>>> import numpy as np
>>> np.set_printoptions(precision=2, suppress=True, linewidth=200)
>>> feats = np.load("dump.npy")
>>> feats
array([[-3.,  2., -3.],
       [ 0.,  2.,  0.],
       [ 6., -2.,  6.]])
>>> round(np.trace(np.linalg.pinv(feats) @ feats), 2)
np.float64(2.0)
>>> np.round(feats @ np.linalg.pinv(feats) @ feats, 2) + 0
array([[-3.,  2., -3.],
       [ 0.,  2.,  0.],
       [ 6., -2.,  6.]])
>>> rng = np.random.default_rng(618)
>>> lab = rng.permutation(3)
>>> lab
array([0, 2, 1])
>>> A2 = feats[lab][:, lab]
>>> np.sort(np.abs(np.linalg.eigvals(A2)))
array([0., 2., 3.])
>>> U, sig, Vt = np.linalg.svd(feats)
>>> np.argmax(sig[:-1] / (sig[1:] + 1e-6)) + 1
np.int64(2)
>>> sig.round(2) + 0
array([9.88, 2.1 , 0.  ])
>>> A2 = U[:, :2] @ np.diag(sig[:2]) @ Vt[:2]
>>> A2.round(2) + 0
array([[-3.,  2., -3.],
       [ 0.,  2.,  0.],
       [ 6., -2.,  6.]])
>>> round(float(np.abs(feats - A2).max()), 2)
0.0
>>> A = np.load("out17.npy")
>>> A
array([[ 0,  3,  4, -5],
       [-3,  0, -1,  0],
       [-4,  1,  0,  2],
       [ 5,  0, -2,  0]])
>>> vec = np.array([-1, 2, -2, 0])
>>> rhs = A @ vec
>>> c, lr = np.zeros(4), 1 / np.linalg.norm(A, 2) ** 2
>>> for i in range(30):
...     c -= lr * A.T @ (A @ c - rhs)
...     if i % 10 == 0: print(i, round(np.linalg.norm(A @ c - rhs), 2))
... 
0 4.12
10 2.64
20 1.69
>>> round(np.linalg.cond(A), 2)
np.float64(4.79)
>>> round(float(np.linalg.det(A[::-1])), 2)
121.0
>>> np.einsum("ii->", A)
np.int64(0)
>>> m1 = np.load("data.npy")
>>> m1
array([[0.4 , 0.2 , 0.4 ],
       [0.14, 0.57, 0.29],
       [0.2 , 0.4 , 0.4 ]])
>>> # a transition matrix
>>> A2 = np.linalg.inv(m1)
>>> np.linalg.inv(A2)
array([[0.4 , 0.2 , 0.4 ],
       [0.14, 0.57, 0.29],
       [0.2 , 0.4 , 0.4 ]])
>>> round(np.linalg.det(m1) * np.linalg.det(A2), 2)
np.float64(1.0)
>>> np.round(np.linalg.slogdet(m1)[0], 2)
np.float64(1.0)
>>> np.round(m1 @ A2, 2) + 0
array([[1., 0., 0.],
       [0., 1., 0.],
       [0., 0., 1.]])
>>> round(np.linalg.det(2 * m1), 2), round(np.linalg.det(m1), 2)
(np.float64(0.18), np.float64(0.02))
>>> np.round(np.linalg.det(m1.T), 2)
np.float64(0.02)
>>> U, sig, Vt = np.linalg.svd(m1, full_matrices=False)
>>> sig / sig[0]
array([1.  , 0.32, 0.06])
>>> np.abs(U[:, 0]).round(6).argmax()
np.int64(1)
>>> np.round(U.T @ m1 @ Vt.T, 2) + 0
array([[1.02, 0.  , 0.  ],
       [0.  , 0.33, 0.  ],
       [0.  , 0.  , 0.07]])
>>> np.round(U.T @ U, 2) + 0
array([[1., 0., 0.],
       [0., 1., 0.],
       [0., 0., 1.]])
>>> A2 = np.array([[-3, 2, -1, 2], [-3, -3, 0, 2], [0, -3, -1, -3], [0, 0, -3, -2]])
>>> J = np.tril(A2)
>>> J
array([[-3,  0,  0,  0],
       [-3, -3,  0,  0],
       [ 0, -3, -1,  0],
       [ 0,  0, -3, -2]])
>>> vec = np.array([0, 1, 0, 1])
>>> rhs = J @ vec
>>> c, lr = np.zeros(4), 1 / np.linalg.norm(J, 2) ** 2
>>> for i in range(30):
...     c -= lr * J.T @ (J @ c - rhs)
...     if i % 5 == 0: print(i, round(np.linalg.norm(J @ c - rhs), 2))
... 
0 1.4
5 0.32
10 0.29
15 0.28
20 0.28
25 0.27
>>> round(np.linalg.cond(J), 2)
np.float64(16.61)
>>> c
array([0.05, 0.9 , 0.46, 0.29])
>>> r0, g = J[3], J[1]
>>> r0 @ g
np.int64(0)
>>> pr = (r0 @ g) / (r0 @ r0) * r0
>>> round(np.linalg.norm(r0 + g) ** 2 + np.linalg.norm(r0 - g) ** 2, 2)
np.float64(62.0)
>>> pr
array([ 0.,  0., -0., -0.])
>>> g - pr
array([-3., -3.,  0.,  0.])
>>> lab = rng.permutation(4)
>>> A2 = J[:, lab] * rng.choice([-1, 1], 4)
>>> A2
array([[ 0,  0,  0, -3],
       [ 3,  0,  0, -3],
       [ 3,  0, -1,  0],
       [ 0, -2, -3,  0]])
>>> U, _, Vt = np.linalg.svd(J.T @ A2)
>>> np.round(U @ Vt, 2) + 0
array([[ 0.,  0.,  0.,  1.],
       [-1.,  0.,  0.,  0.],
       [ 0.,  0.,  1.,  0.],
       [ 0.,  1.,  0.,  0.]])
>>> cov = J.T @ J
>>> np.linalg.matrix_rank(cov)
np.int64(4)
>>> np.diag(cov)
array([18, 18, 10,  4])
>>> cov
array([[18,  9,  0,  0],
       [ 9, 18,  3,  0],
       [ 0,  3, 10,  6],
       [ 0,  0,  6,  4]])
>>> np.linalg.eigvalsh(cov)[::-1]
array([27.29, 14.1 ,  8.51,  0.1 ])
>>> r0 = np.array([1, 1, 1])
>>> g = np.array([-1, 1, -3, -3])
>>> W0 = np.outer(r0, g)
>>> W0
array([[-1,  1, -3, -3],
       [-1,  1, -3, -3],
       [-1,  1, -3, -3]])
>>> hat = np.triu(np.array([[0, -1, -3, 3], [-3, 1, 0, -2], [0, -1, -2, -2], [-2, 2, -2, 2]]), 1) + np.eye(4)
>>> A2 = hat @ J @ np.linalg.inv(hat)
>>> hat @ J - J @ hat
array([[  3.,   9., -15.,   3.],
       [  0.,  -3.,  -3.,   7.],
       [  0.,   0.,   6.,  -4.],
       [  0.,   0.,   0.,  -6.]])
>>> np.linalg.matrix_rank(A2)
np.int64(4)
>>> np.poly(A2)
array([ 1.,  9., 29., 39., 18.])
>>> round(float(np.linalg.det(A2)), 2)
18.0
>>> np.trace(A2), np.trace(J)
(np.float64(-9.0), np.int64(-9))
>>> rank = np.linalg.matrix_rank(W0)
>>> rank
np.int64(1)
>>> ns = np.linalg.svd(W0)[2][rank:].T
>>> [int(np.linalg.matrix_rank(W0[:, :j + 1])) for j in range(4)]
[1, 1, 1, 1]
>>> [int(np.linalg.matrix_rank(W0[:i])) for i in range(1, len(W0) + 1)]
[1, 1, 1]
>>> np.allclose(W0 @ ns, 0)
True
>>> ns @ ns.T
array([[ 0.95,  0.05, -0.15, -0.15],
       [ 0.05,  0.95,  0.15,  0.15],
       [-0.15,  0.15,  0.55, -0.45],
       [-0.15,  0.15, -0.45,  0.55]])
>>> np.linalg.matrix_rank(W0.T @ W0), np.linalg.matrix_rank(W0 @ W0.T)
(np.int64(1), np.int64(1))
>>> np.round(np.trace(np.linalg.pinv(W0) @ W0), 2)
np.float64(1.0)
>>> np.allclose(W0[:-1].T @ np.linalg.lstsq(W0[:-1].T, W0[-1])[0], W0[-1])
True
>>> W0 @ np.linalg.pinv(W0) @ W0
array([[-1.,  1., -3., -3.],
       [-1.,  1., -3., -3.],
       [-1.,  1., -3., -3.]])
>>> np.unique(W0.round(6), axis=0).shape
(1, 4)
